In [1]: import numpy as np

In [2]: import numpy.linalg as la

In [3]: np.set_printoptions(precision=1, suppress=True, linewidth=140, floatmode="fixed")

In [4]: arr = np.loadtxt("m.csv", delimiter=",")

In [5]: arr
Out[5]: 
array([[  1.3,   1.0,  -0.1,   0.0,  -0.8,   8.3,   0.0,  -0.4,  -6.2,   0.0],
       [  0.9,  -2.6,   0.0,  -0.1,  16.8,  -1.3,  -0.2,   2.4,   8.0,  -0.1],
       [ -0.8,   0.3,   0.1,   0.0, -31.1,   1.3,   0.0,   2.2,   9.2,   0.4],
       [  0.3,  -0.6,   0.1,  -0.1,  51.4,   5.6,   0.1,   1.2,   1.1,  -0.1],
       [ -0.8,  -0.7,   0.2,  -0.1, -35.3,   1.7,   0.0,  -0.4, -10.4,  -0.5],
       [ -0.8,   0.8,   0.1,   0.0, -19.3,  -1.9,   0.1,   0.4,   2.2,   0.0],
       [  0.9,  -5.2,   0.0,   0.0,  -3.5, -10.1,   0.0,   0.9, -11.9,   0.3],
       [ -0.3,   1.6,   0.0,   0.0,   3.6,  11.0,   0.1,   1.7,   2.3,  -0.3],
       [  0.2,   1.0,  -0.1,   0.0,  10.8,   6.3,  -0.1,   1.5,  -8.2,  -0.3],
       [  0.1,   0.5,   0.1,   0.0,   5.1,  -5.7,  -0.2,   0.7, -13.2,   0.7],
       [ -0.2,   1.2,   0.1,   0.0,  -4.7,  -2.4,  -0.2,  -1.2,  14.5,  -0.5],
       [ -1.3,   0.8,   0.0,   0.0,  21.4,  -3.0,   0.1,   1.4,  -3.0,  -0.2],
       [ -0.2,   1.7,   0.0,  -0.1, -25.6,  -1.5,  -0.1,  -1.2,  -5.4,  -0.2],
       [  0.4,   1.0,   0.1,   0.0,   7.3,  -3.2,   0.0,  -0.9,  -9.6,  -0.6],
       [ -0.4,  -6.1,   0.1,   0.0, -34.4,  -2.0,  -0.2,  -1.2, -18.9,   0.0],
       [ -0.2,   3.0,  -0.1,   0.0,  10.2, -13.1,   0.0,   0.8,  10.7,   0.1],
       [ -0.3,   1.6,   0.1,   0.0, -14.5,   0.9,   0.0,  -1.7, -11.8,   0.5]])

In [6]: P = arr @ la.solve(arr.T @ arr, arr.T)

In [7]: la.matrix_rank(np.eye(17) - P)
Out[7]: np.int64(7)

In [8]: P @ arr[:, 7]
Out[8]: array([-0.4,  2.4,  2.2,  1.2, -0.4,  0.4,  0.9,  1.7,  1.5,  0.7, -1.2,  1.4, -1.2, -0.9, -1.2,  0.8, -1.7])

In [9]: np.trace(P)
Out[9]: np.float64(10.0)

In [10]: np.diag(P)
Out[10]: array([0.4, 0.6, 0.6, 0.8, 0.6, 0.2, 0.7, 0.4, 0.6, 0.8, 0.7, 0.6, 0.6, 0.7, 0.7, 0.6, 0.4])

In [11]: print(np.round(la.eigvalsh(P), 1) + 0)
[0.0 0.0 0.0 0.0 0.0 0.0 0.0 1.0 1.0 1.0 1.0 1.0 1.0 1.0 1.0 1.0 1.0]

In [12]: rng = np.random.default_rng(197)

In [13]: A2 = arr + rng.integers(-2, 3, (17, 7)) @ rng.integers(-2, 3, (7, 10))

In [14]: A2
Out[14]: 
array([[  5.3,   5.0,  -5.1,  -5.0,  -5.8,  -3.7,   3.0,   5.6,  -3.2,  -9.0],
       [ -1.1,   1.4,   0.0,  -2.1,  12.8,   4.7,   7.8,   3.4,  20.0,  -6.1],
       [ -6.8,   4.3,  -9.9, -18.0, -41.1,   1.3,   8.0,   4.2,  23.2,  -5.6],
       [  4.3,   6.4,  -0.9,   8.9,  52.4,   1.6,   3.1,   8.2,  -5.9,   7.9],
       [  2.2,   7.3,  -2.8,  -1.1, -38.3,  -6.3,   8.0,   5.6,  -3.4,  -8.5],
       [ -1.8,  -8.2,   3.1,   3.0, -20.3,   1.1,  -3.9,  -3.6,   3.2,   5.0],
       [  4.9,   8.8,  -1.0,   7.0,  -4.5, -10.1,  13.0,   8.9,  -6.9,  -3.7],
       [  2.7,   4.6,   2.0,   8.0,   1.6,  12.0,   7.1,   4.7,   8.3,  -1.3],
       [ -1.8,  10.0,   5.9,  -2.0,  16.8,  15.3,   1.9,   0.5,  -4.2, -15.3],
       [  2.1,  -0.5,   6.1,   4.0,   3.1,  -6.7,  -0.2,   2.7,  -5.2,  -8.3],
       [  0.8,  13.2,   3.1,   3.0,   4.3,   1.6,   0.8,   0.8,   6.5,  -5.5],
       [ -3.3,  -3.2, -10.0, -10.0,  11.4,  -9.0,   2.1,   3.4,   1.0,   5.8],
       [  0.8,   7.7,  -6.0,  -0.1, -29.6,  -2.5,   6.9,   3.8,  -5.4,   4.8],
       [ -0.6,   1.0,   8.1,   6.0,  11.3,   8.8,   1.0,  -4.9,  -5.6,  -5.6],
       [  0.6, -10.1,   5.1,  13.0, -33.4,   3.0,   0.8,  -2.2, -18.9,  11.0],
       [  2.8,   0.0,  -0.1,   2.0,  10.2, -19.1,  -4.0,   1.8,   5.7,   1.1],
       [  1.7,   5.6,   9.1,  13.0,  -9.5,  10.9,   3.0,  -1.7, -10.8,  -1.5]])

In [15]: print(np.abs(A2 - arr).sum(axis=1))
[56.0 45.0 78.0 51.0 55.0 34.0 57.0 36.0 56.0 35.0 48.0 56.0 35.0 45.0 42.0 25.0 49.0]

In [16]: np.round(la.svd(A2 - arr, compute_uv=False), 1) + 0
Out[16]: array([47.0, 42.0, 32.2, 25.1, 19.1,  3.6,  3.0,  0.0,  0.0,  0.0])

In [17]: A2 = np.c_[arr[:, :8] @ np.array([[0, 1, 2, 1, 1, 0, 1, 2],
    ...:     [0, 0, 2, 2, 1, 2, 1, 2],
    ...:     [0, 0, 1, 2, 0, 1, 1, 1],
    ...:     [1, 1, 0, 2, 0, 0, 1, 2],
    ...:     [0, 0, 2, 1, 1, 1, 1, 1],
    ...:     [2, 2, 2, 2, 2, 0, 0, 1],
    ...:     [2, 1, 0, 0, 1, 2, 0, 0],
    ...:     [0, 0, 2, 1, 1, 1, 1, 2]]), np.array([1, 4, 0, -3, 5, -1, 4, 3, -1, -1, -4, 1, -3, -5, 2, 4, 1])]

In [18]: print(A2)
[[ 16.6  17.9  18.7  18.5  17.7   0.7   1.0  11.2   1.0]
 [ -3.1  -2.0  32.4  12.1  14.7  13.6  17.4  16.7   4.0]
 [  2.6   1.8 -56.1 -26.3 -26.8 -28.2 -29.3 -26.3   0.0]
 [ 11.3  11.5 115.9  62.9  63.6  51.7  52.3  58.7  -3.0]
 [  3.3   2.5 -70.8 -34.3 -33.8 -36.9 -37.1 -37.4   5.0]
 [ -3.6  -4.5 -41.5 -21.7 -22.6 -17.0 -18.8 -20.3  -1.0]
 [-20.2 -19.3 -34.0 -32.3 -27.1 -13.0  -6.9 -20.4   4.0]
 [ 22.2  21.8  35.2  30.2  28.7   8.7   6.6  20.6   3.0]
 [ 12.4  12.7  39.5  26.9  26.0  14.0  13.4  22.4  -1.0]
 [-11.8 -11.5   1.5  -4.3  -5.2   6.5   6.5   2.1  -1.0]
 [ -5.2  -5.2 -14.5  -8.3  -9.9  -3.8  -4.8  -7.4  -4.0]
 [ -5.8  -7.2  38.6  17.1  16.4  24.6  22.3  20.2   1.0]
 [ -3.3  -3.4 -53.6 -26.8 -28.4 -23.6 -25.4 -26.7  -3.0]
 [ -6.4  -6.0   9.3   2.6   1.4   8.5   7.9   5.2  -5.0]
 [ -4.4  -4.6 -88.1 -52.0 -46.3 -48.1 -42.0 -51.7   2.0]
 [-26.2 -26.4   1.3  -9.6 -12.4  16.9  13.7   4.2   4.0]
 [  1.8   1.5 -27.9 -11.3 -13.1 -12.9 -14.8 -14.3   1.0]]

In [19]: la.matrix_rank(np.c_[arr, A2])
Out[19]: np.int64(11)

In [20]: np.round(la.norm(A2 - arr @ la.lstsq(arr, A2)[0], axis=0), 1) + 0
Out[20]: array([0.0, 0.0, 0.0, 0.0, 0.0, 0.0, 0.0, 0.0, 8.9])

In [21]: print(la.norm(la.qr(arr)[0].T @ A2, axis=0) ** 2 / ((A2 ** 2).sum(axis=0) + 1e-12))
[1.0 1.0 1.0 1.0 1.0 1.0 1.0 1.0 0.5]

In [22]: data = np.load("sample13.npy")

In [23]: print(data)
[[41  5 20 10]
 [ 5 28  3 -7]
 [20  3 19  5]
 [10 -7  5 30]]

In [24]: lab = rng.permutation(4)

In [25]: print(lab)
[1 2 0 3]

In [26]: A2 = data[lab][:, lab]

In [27]: print(A2)
[[28  3  5 -7]
 [ 3 19 20  5]
 [ 5 20 41 10]
 [-7  5 10 30]]

In [28]: round(la.det(A2), 1), round(float(la.det(data[lab])), 1)
Out[28]: (np.float64(260084.0), 260084.0)

In [29]: np.trace(A2)
Out[29]: np.int64(118)

In [30]: np.allclose(A2, data)
Out[30]: False

In [31]: vals, vecs = la.eigh(data)

In [32]: la.eigvalsh(data + 4 * np.eye(4))
Out[32]: array([11.1, 21.9, 39.3, 61.7])

In [33]: vals
Out[33]: array([ 7.1, 17.9, 35.3, 57.7])

In [34]: (vals > 1e-8).sum(), (vals < -1e-8).sum()
Out[34]: (np.int64(4), np.int64(0))

In [35]: np.round(vals.sum(), 1), np.trace(data)
Out[35]: (np.float64(118.0), np.int64(118))

In [36]: la.svd(data, compute_uv=False)
Out[36]: array([57.7, 35.3, 17.9,  7.1])

In [37]: vals, vecs = la.eig(data)

In [38]: print(np.round(np.sort(la.eigvals(la.inv(data))), 1) + 0)
[0.0 0.0 0.1 0.1]

In [39]: print(np.sort(la.eigvals(data.T)))
[ 7.1 17.9 35.3 57.7]

In [40]: left, s, VT = la.svd(arr, full_matrices=False)

In [41]: s
Out[41]: array([92.3, 38.9, 24.6,  8.8,  4.7,  2.3,  1.3,  0.4,  0.3,  0.1])

In [42]: (s > 1e-8).sum()
Out[42]: np.int64(10)

In [43]: left.shape, s.shape, VT.shape
Out[43]: ((17, 10), (10,), (10, 10))

In [44]: m1 = np.load("block6.npy")

In [45]: m1
Out[45]: 
array([[  7.2,  -6.1,  -0.4],
       [ 11.8,  -8.3,  10.2],
       [ -1.7,   2.4,   7.5],
       [  4.8,  -1.9,   6.6],
       [ -5.0,  -1.7,   3.1],
       [  7.1,  -2.8,  -4.1],
       [  1.0,   0.8,  -0.5],
       [ -4.9,   0.6,  -3.9],
       [  9.6,  -3.6,   4.4],
       [ -1.3,   4.1,  -3.4],
       [-17.2,  10.5,  -6.7],
       [ -4.8,   6.1,  -0.7],
       [ -5.5,   2.8,  -0.1],
       [  7.9, -12.5,  16.9],
       [ -8.5,   5.4,   3.0],
       [ -0.3,  -3.6,  -1.7],
       [ 14.4,  -6.8,  10.1],
       [ -3.8,   1.2,  -7.0],
       [  0.7,   2.7,   2.8],
       [ -5.3,  10.7, -17.9],
       [  6.7,  -4.2,   7.0],
       [ -3.7,  -0.2,   2.6],
       [  2.1,  -3.5,  -3.4],
       [ -2.5,   6.9, -12.5],
       [  7.6,  -7.4,   5.2],
       [  1.7,   3.6,  -5.5],
       [  6.5,  -4.5,   0.4],
       [  2.2,   4.0,   5.6],
       [ -3.6,   0.9,   4.6],
       [ 11.9, -10.5,   3.8],
       [ -3.6,  -5.1,   9.0],
       [  1.7,  -0.2,   1.5],
       [-18.9,   7.9,  -8.9]])

In [46]: C2 = np.cov(m1, rowvar=False)

In [47]: la.eigvalsh(C2)[::-1]
Out[47]: array([109.0,  24.8,   6.4])

In [48]: np.polyfit(m1[:, 0], m1[:, 1], 1)
Out[48]: array([-0.6, -0.1])

In [49]: m1.std(axis=0)
Out[49]: array([7.5, 5.7, 6.9])

In [50]: Xs = m1 - m1.mean(axis=0)

In [51]: left, s, VT = la.svd(Xs, full_matrices=False)

In [52]: la.matrix_rank(Xs)
Out[52]: np.int64(3)

In [53]: np.abs(VT[-1])
Out[53]: array([0.4, 0.9, 0.3])

In [54]: A2 = m1 + rng.integers(-2, 3, (33, 1)) @ rng.integers(-2, 3, (1, 3))

In [55]: A2
Out[55]: 
array([[ 11.2, -10.1,   1.6],
       [ 13.8, -10.3,  11.2],
       [ -1.7,   2.4,   7.5],
       [  2.8,   0.1,   5.6],
       [ -3.0,  -3.7,   4.1],
       [  7.1,  -2.8,  -4.1],
       [  5.0,  -3.2,   1.5],
       [ -0.9,  -3.4,  -1.9],
       [ 11.6,  -5.6,   5.4],
       [  2.7,   0.1,  -1.4],
       [-19.2,  12.5,  -7.7],
       [ -0.8,   2.1,   1.3],
       [ -7.5,   4.8,  -1.1],
       [  3.9,  -8.5,  14.9],
       [ -8.5,   5.4,   3.0],
       [  3.7,  -7.6,   0.3],
       [ 16.4,  -8.8,  11.1],
       [ -3.8,   1.2,  -7.0],
       [  2.7,   0.7,   3.8],
       [ -1.3,   6.7, -15.9],
       [  8.7,  -6.2,   8.0],
       [ -5.7,   1.8,   1.6],
       [ -1.9,   0.5,  -5.4],
       [ -2.5,   6.9, -12.5],
       [ 11.6, -11.4,   7.2],
       [  1.7,   3.6,  -5.5],
       [ 10.5,  -8.5,   2.4],
       [  6.2,   0.0,   7.6],
       [ -3.6,   0.9,   4.6],
       [ 15.9, -14.5,   5.8],
       [ -7.6,  -1.1,   7.0],
       [  3.7,  -2.2,   2.5],
       [-14.9,   3.9,  -6.9]])

In [56]: A2 - m1
Out[56]: 
array([[ 4.0, -4.0,  2.0],
       [ 2.0, -2.0,  1.0],
       [ 0.0,  0.0,  0.0],
       [-2.0,  2.0, -1.0],
       [ 2.0, -2.0,  1.0],
       [ 0.0,  0.0,  0.0],
       [ 4.0, -4.0,  2.0],
       [ 4.0, -4.0,  2.0],
       [ 2.0, -2.0,  1.0],
       [ 4.0, -4.0,  2.0],
       [-2.0,  2.0, -1.0],
       [ 4.0, -4.0,  2.0],
       [-2.0,  2.0, -1.0],
       [-4.0,  4.0, -2.0],
       [ 0.0,  0.0,  0.0],
       [ 4.0, -4.0,  2.0],
       [ 2.0, -2.0,  1.0],
       [ 0.0,  0.0,  0.0],
       [ 2.0, -2.0,  1.0],
       [ 4.0, -4.0,  2.0],
       [ 2.0, -2.0,  1.0],
       [-2.0,  2.0, -1.0],
       [-4.0,  4.0, -2.0],
       [ 0.0,  0.0,  0.0],
       [ 4.0, -4.0,  2.0],
       [ 0.0,  0.0,  0.0],
       [ 4.0, -4.0,  2.0],
       [ 4.0, -4.0,  2.0],
       [ 0.0,  0.0,  0.0],
       [ 4.0, -4.0,  2.0],
       [-4.0,  4.0, -2.0],
       [ 2.0, -2.0,  1.0],
       [ 4.0, -4.0,  2.0]])

In [57]: th = np.deg2rad(143)

In [58]: F = np.eye(11)

In [59]: F[np.ix_([6, 10], [6, 10])] = [[np.cos(th), -np.sin(th)], [np.sin(th), np.cos(th)]]

In [60]: F
Out[60]: 
array([[ 1.0,  0.0,  0.0,  0.0,  0.0,  0.0,  0.0,  0.0,  0.0,  0.0,  0.0],
       [ 0.0,  1.0,  0.0,  0.0,  0.0,  0.0,  0.0,  0.0,  0.0,  0.0,  0.0],
       [ 0.0,  0.0,  1.0,  0.0,  0.0,  0.0,  0.0,  0.0,  0.0,  0.0,  0.0],
       [ 0.0,  0.0,  0.0,  1.0,  0.0,  0.0,  0.0,  0.0,  0.0,  0.0,  0.0],
       [ 0.0,  0.0,  0.0,  0.0,  1.0,  0.0,  0.0,  0.0,  0.0,  0.0,  0.0],
       [ 0.0,  0.0,  0.0,  0.0,  0.0,  1.0,  0.0,  0.0,  0.0,  0.0,  0.0],
       [ 0.0,  0.0,  0.0,  0.0,  0.0,  0.0, -0.8,  0.0,  0.0,  0.0, -0.6],
       [ 0.0,  0.0,  0.0,  0.0,  0.0,  0.0,  0.0,  1.0,  0.0,  0.0,  0.0],
       [ 0.0,  0.0,  0.0,  0.0,  0.0,  0.0,  0.0,  0.0,  1.0,  0.0,  0.0],
       [ 0.0,  0.0,  0.0,  0.0,  0.0,  0.0,  0.0,  0.0,  0.0,  1.0,  0.0],
       [ 0.0,  0.0,  0.0,  0.0,  0.0,  0.0,  0.6,  0.0,  0.0,  0.0, -0.8]])

In [61]: x = np.array([2, 1, 0, 2, 0, 2, 0, 3, 2, 1, 2])

In [62]: rhs = F @ x

In [63]: rhs
Out[63]: array([ 2.0,  1.0,  0.0,  2.0,  0.0,  2.0, -1.2,  3.0,  2.0,  1.0, -1.6])

In [64]: la.solve(F, 2 * rhs)
Out[64]: array([ 4.0,  2.0,  0.0,  4.0,  0.0,  4.0, -0.0,  6.0,  4.0,  2.0,  4.0])

In [65]: la.solve(F, F[:, 10])
Out[65]: array([ 0.0,  0.0,  0.0,  0.0,  0.0,  0.0, -0.0,  0.0,  0.0,  0.0,  1.0])

In [66]: A2 = np.c_[m1[:, :2] @ np.array([[3, 1], [5, 9]]), np.array([1, 2, 3, 2, 1, 3, 1, 1, -2, 3, -2, 0, 0, 1, 0, 2, -2, -2, 2, -2, -1, -2, 2, -3, -2, 0, -1, 0, 0, 1, 1, -1, -3])]

In [67]: A2
Out[67]: 
array([[  -8.9,  -47.7,    1.0],
       [  -6.1,  -62.9,    2.0],
       [   6.9,   19.9,    3.0],
       [   4.9,  -12.3,    2.0],
       [ -23.5,  -20.3,    1.0],
       [   7.3,  -18.1,    3.0],
       [   7.0,    8.2,    1.0],
       [ -11.7,    0.5,    1.0],
       [  10.8,  -22.8,   -2.0],
       [  16.6,   35.6,    3.0],
       [   0.9,   77.3,   -2.0],
       [  16.1,   50.1,    0.0],
       [  -2.5,   19.7,    0.0],
       [ -38.8, -104.6,    1.0],
       [   1.5,   40.1,    0.0],
       [ -18.9,  -32.7,    2.0],
       [   9.2,  -46.8,   -2.0],
       [  -5.4,    7.0,   -2.0],
       [  15.6,   25.0,    2.0],
       [  37.6,   91.0,   -2.0],
       [  -0.9,  -31.1,   -1.0],
       [ -12.1,   -5.5,   -2.0],
       [ -11.2,  -29.4,    2.0],
       [  27.0,   59.6,   -3.0],
       [ -14.2,  -59.0,   -2.0],
       [  23.1,   34.1,    0.0],
       [  -3.0,  -34.0,   -1.0],
       [  26.6,   38.2,    0.0],
       [  -6.3,    4.5,    0.0],
       [ -16.8,  -82.6,    1.0],
       [ -36.3,  -49.5,    1.0],
       [   4.1,   -0.1,   -1.0],
       [ -17.2,   52.2,   -3.0]])

In [68]: np.round(la.lstsq(m1, A2[:, 0])[0], 1) + 0
Out[68]: array([3.0, 5.0, 0.0])

In [69]: la.matrix_rank(A2)
Out[69]: np.int64(3)

In [70]: np.round(la.norm(A2 - m1 @ la.lstsq(m1, A2)[0], axis=0), 1) + 0
Out[70]: array([0.0, 0.0, 9.6])

In [71]: la.norm(la.qr(m1)[0].T @ A2, axis=0) ** 2 / ((A2 ** 2).sum(axis=0) + 1e-12)
Out[71]: array([1.0, 1.0, 0.1])
